$ python3 -q
>>> import numpy as np
>>> np.set_printoptions(precision=2, suppress=True, linewidth=100)
>>> arr = np.load("arr.npy")
>>> print(arr)
[[5 1 5 3]
 [6 1 1 1]
 [3 2 1 1]
 [5 7 7 6]
 [8 5 7 1]
 [8 8 2 5]
 [5 1 5 3]]
>>> hat = arr @ np.linalg.solve(arr.T @ arr, arr.T)
>>> np.round(np.linalg.eigvalsh(hat), 2) + 0
array([0., 0., 0., 1., 1., 1., 1.])
>>> vec = np.array([1, 0, 2, 2])
>>> rhs = arr @ vec
>>> np.round(np.linalg.lstsq(arr, rhs)[0], 2) + 0
array([1., 0., 2., 2.])
>>> np.round(np.linalg.pinv(arr) @ arr, 2) + 0
array([[1., 0., 0., 0.],
       [0., 1., 0., 0.],
       [0., 0., 1., 0.],
       [0., 0., 0., 1.]])
>>> np.round(np.linalg.solve(arr.T @ arr, arr.T @ rhs), 2) + 0
array([1., 0., 2., 2.])
>>> rhs
array([21, 10,  7, 31, 24, 22, 21])
>>> rng = np.random.default_rng(41345)
>>> rhs = rhs + 0.1 * rng.normal(size=7)
>>> rhs
array([21.07,  9.88,  6.8 , 31.04, 23.97, 22.03, 20.95])
>>> c, *_ = np.linalg.lstsq(arr, rhs)
>>> [round(float(np.linalg.norm(np.linalg.solve(arr.T @ arr + lam * np.eye(4), arr.T @ rhs))), 2) for lam in (0, 1, 10, 100)]
[3.01, 2.94, 2.61, 2.0]
>>> print(arr.reshape(2, -1))
[[5 1 5 3 6 1 1 1 3 2 1 1 5 7]
 [7 6 8 5 7 1 8 8 2 5 5 1 5 3]]
>>> T = arr.reshape(7, 2, -1)
>>> T.shape
(7, 2, 2)
>>> np.einsum("ihd,ihd->ih", T, T)
array([[ 26,  34],
       [ 37,   2],
       [ 13,   2],
       [ 74,  85],
       [ 89,  50],
       [128,  29],
       [ 26,  34]])
>>> M2 = np.c_[arr[:, :2] @ np.array([[0, -2], [1, 0]]), np.array([0, -1, -1, 0, -2, 3, -3])]
>>> M2
array([[  1, -10,   0],
       [  1, -12,  -1],
       [  2,  -6,  -1],
       [  7, -10,   0],
       [  5, -16,  -2],
       [  8, -16,   3],
       [  1, -10,  -3]])
>>> np.round(np.linalg.lstsq(arr, M2[:, 0])[0], 2) + 0
array([0., 1., 0., 0.])
>>> np.linalg.matrix_rank(M2)
np.int64(3)
>>> np.round(np.linalg.norm(M2 - arr @ np.linalg.lstsq(arr, M2)[0], axis=0), 2) + 0
array([0.  , 0.  , 2.58])
>>> W0 = np.loadtxt("a.csv", delimiter=",")
>>> W0
array([[-1.9, -0.4,  1. ,  0. ,  0.9],
       [ 1. , -0.9, -0.7, -0.4, -0.3],
       [ 4.5,  0. , -3. , -1.2,  4.5],
       [ 0.6,  1. ,  0.2,  1.6,  1. ],
       [ 1. ,  0.7, -0.9, -0.2,  0.4],
       [-0.3,  1.4,  0.1, -2.7, -1.1],
       [-0.5,  0.5,  0.5,  0.7, -1.3],
       [-0.9, -0.6,  0.3, -1.2,  1.5],
       [-0.5,  0.3, -1.7, -0.7,  0. ],
       [-1. ,  0.7, -2.1,  0. ,  0.4],
       [ 0.2, -0.5,  0.9,  0.2,  1.6],
       [ 0.4,  0.1,  0.7,  0. ,  1. ],
       [ 0.3, -0.1, -1.9, -0.6, -0.9],
       [ 0.8,  0. , -0.4, -0.2, -0.4],
       [ 0. , -0.7, -1. , -0.2, -1. ],
       [-1.3, -0.2,  0.9,  0.2,  0.2],
       [-0.4,  0.9, -0.8,  1.7,  1.3],
       [ 1.1, -0.9, -1.2,  0.6,  0.5],
       [-0.9, -1.1, -2.4,  0. ,  0. ],
       [ 0.6, -0.5,  0.1,  0.9,  2.2],
       [-0.6, -0.4,  0.4, -1.1,  0.1],
       [ 0. , -0.3, -2.9,  0.4, -1.3]])
>>> M2 = np.c_[W0[:, :4] @ np.array([[3, 2, 1, 2], [2, 3, 1, 1], [3, 0, 1, 3], [2, 2, 0, 3]]), np.array([0, 3, 1, 3, 1, 2, 2, 0, 1, 2, 2, 1, 1, 2, 1, 3, 2, 3, 0, 0, 0, 1])]
>>> M2
array([[ -3.5,  -5. ,  -1.3,  -1.2,   0. ],
       [ -1.7,  -1.5,  -0.6,  -2.2,   3. ],
       [  2.1,   6.6,   1.5,  -3.6,   1. ],
       [  7.6,   7.4,   1.8,   7.6,   3. ],
       [  1.3,   3.7,   0.8,  -0.6,   1. ],
       [ -3.2,  -1.8,   1.2,  -7. ,   2. ],
       [  2.4,   1.9,   0.5,   3.1,   2. ],
       [ -5.4,  -6. ,  -1.2,  -5.1,   0. ],
       [ -7.4,  -1.5,  -1.9,  -7.9,   1. ],
       [ -7.9,   0.1,  -2.4,  -7.6,   2. ],
       [  2.7,  -0.7,   0.6,   3.2,   2. ],
       [  3.5,   1.1,   1.2,   3. ,   1. ],
       [ -6.2,  -0.9,  -1.7,  -7. ,   1. ],
       [  0.8,   1.2,   0.4,  -0.2,   2. ],
       [ -4.8,  -2.5,  -1.7,  -4.3,   1. ],
       [ -1.2,  -2.8,  -0.6,   0.5,   3. ],
       [  1.6,   5.3,  -0.3,   2.8,   2. ],
       [ -0.9,   0.7,  -1. ,  -0.5,   3. ],
       [-12.1,  -5.1,  -4.4, -10.1,   0. ],
       [  2.9,   1.5,   0.2,   3.7,   0. ],
       [ -3.6,  -4.6,  -0.6,  -3.7,   0. ],
       [ -8.5,  -0.1,  -3.2,  -7.8,   1. ]])
>>> print(np.round(np.linalg.lstsq(W0, M2[:, 0])[0], 2) + 0)
[3. 2. 3. 2. 0.]
